$ ipython --no-banner

In [1]: import numpy as np

In [2]: np.set_printoptions(precision=2, suppress=True, linewidth=120, floatmode="fixed")

In [3]: rd = lambda a: np.round(a, 2) + 0

In [4]: rng = np.random.default_rng(806)

In [5]: data = np.triu(rng.random((6, 6)) < 0.4, 1).astype(int)

In [6]: data = data + data.T

In [7]: data
Out[7]: 
array([[0, 1, 0, 0, 0, 0],
       [1, 0, 1, 0, 1, 0],
       [0, 1, 0, 0, 0, 0],
       [0, 0, 0, 0, 0, 0],
       [0, 1, 0, 0, 0, 1],
       [0, 0, 0, 0, 1, 0]])

In [8]: rk = np.linalg.matrix_rank(data)

In [9]: print(rk)
4

In [10]: ns = np.linalg.svd(data)[2][rk:].T

In [11]: ns.shape
Out[11]: (6, 2)

In [12]: np.linalg.matrix_rank(data.T @ data), np.linalg.matrix_rank(data @ data.T)
Out[12]: (np.int64(4), np.int64(4))

In [13]: print([int(np.linalg.matrix_rank(data[:i])) for i in range(1, len(data) + 1)])
[1, 2, 2, 2, 3, 4]

In [14]: print([int(np.linalg.matrix_rank(data[:, :j + 1])) for j in range(6)])
[1, 2, 2, 2, 3, 4]

In [15]: rd(np.sort(np.linalg.eigvals(data).real))
Out[15]: array([-1.85, -0.77,  0.00,  0.00,  0.77,  1.85])

In [16]: A = np.load("run15.npy")

In [17]: A
Out[17]: 
array([[ 0,  0,  0,  0],
       [-1,  0,  0,  0],
       [ 0,  0,  0,  3],
       [ 0,  0,  0,  1],
       [ 0,  1,  0,  0],
       [ 3,  0,  0,  0]])

In [18]: th = np.radians(72)

In [19]: R = np.eye(4)

In [20]: R[2, 2] = R[3, 3] = np.cos(th)

In [21]: R[2, 3], R[3, 2] = -np.sin(th), np.sin(th)

In [22]: rd(R)
Out[22]: 
array([[ 1.00,  0.00,  0.00,  0.00],
       [ 0.00,  1.00,  0.00,  0.00],
       [ 0.00,  0.00,  0.31, -0.95],
       [ 0.00,  0.00,  0.95,  0.31]])

In [23]: other = A @ R.T

In [24]: print(rd(np.abs(other - A).max(axis=0)))
[0.00 0.00 2.85 2.07]

In [25]: np.allclose(A @ A.T, other @ other.T)
Out[25]: True

In [26]: A[:, 3] @ A[:, 0]
Out[26]: np.int64(0)

In [27]: rd(np.linalg.norm(A, axis=0))
Out[27]: array([3.16, 1.00, 0.00, 3.16])

In [28]: A.T @ A
Out[28]: 
array([[10,  0,  0,  0],
       [ 0,  1,  0,  0],
       [ 0,  0,  0,  0],
       [ 0,  0,  0, 10]])

In [29]: rd(np.linalg.svd(A, compute_uv=False))
Out[29]: array([3.16, 3.16, 1.00, 0.00])

In [30]: rd(np.linalg.pinv(A))
Out[30]: 
array([[ 0.00, -0.10,  0.00,  0.00,  0.00,  0.30],
       [ 0.00,  0.00,  0.00,  0.00,  1.00,  0.00],
       [ 0.00,  0.00,  0.00,  0.00,  0.00,  0.00],
       [ 0.00,  0.00,  0.30,  0.10,  0.00,  0.00]])

In [31]: print(A @ A.T)
[[ 0  0  0  0  0  0]
 [ 0  1  0  0  0 -3]
 [ 0  0  9  3  0  0]
 [ 0  0  3  1  0  0]
 [ 0  0  0  0  1  0]
 [ 0 -3  0  0  0  9]]

In [32]: M = np.array([[3, -9, -1, 4, 4, 6],
    ...:     [3, -5, -3, 6, -7, -9],
    ...:     [7, 8, 1, 7, 0, -6],
    ...:     [-8, -4, -4, -8, -4, -6]])

In [33]: other = M / np.linalg.norm(M, axis=1, keepdims=True)

In [34]: gram = other @ other.T

In [35]: rd(np.degrees(np.arccos(np.clip(gram[1, 0], -1, 1))))
Out[35]: np.float64(90.31)

In [36]: rd(gram)
Out[36]: 
array([[ 1.00, -0.01, -0.34, -0.37],
       [-0.01,  1.00,  0.36,  0.20],
       [-0.34,  0.36,  1.00, -0.55],
       [-0.37,  0.20, -0.55,  1.00]])

In [37]: (np.abs(gram) > 0.9).astype(int)
Out[37]: 
array([[1, 0, 0, 0],
       [0, 1, 0, 0],
       [0, 0, 1, 0],
       [0, 0, 0, 1]])

In [38]: (gram - 2 * np.eye(4)).round(6).argmax(axis=1)
Out[38]: array([1, 2, 1, 1])
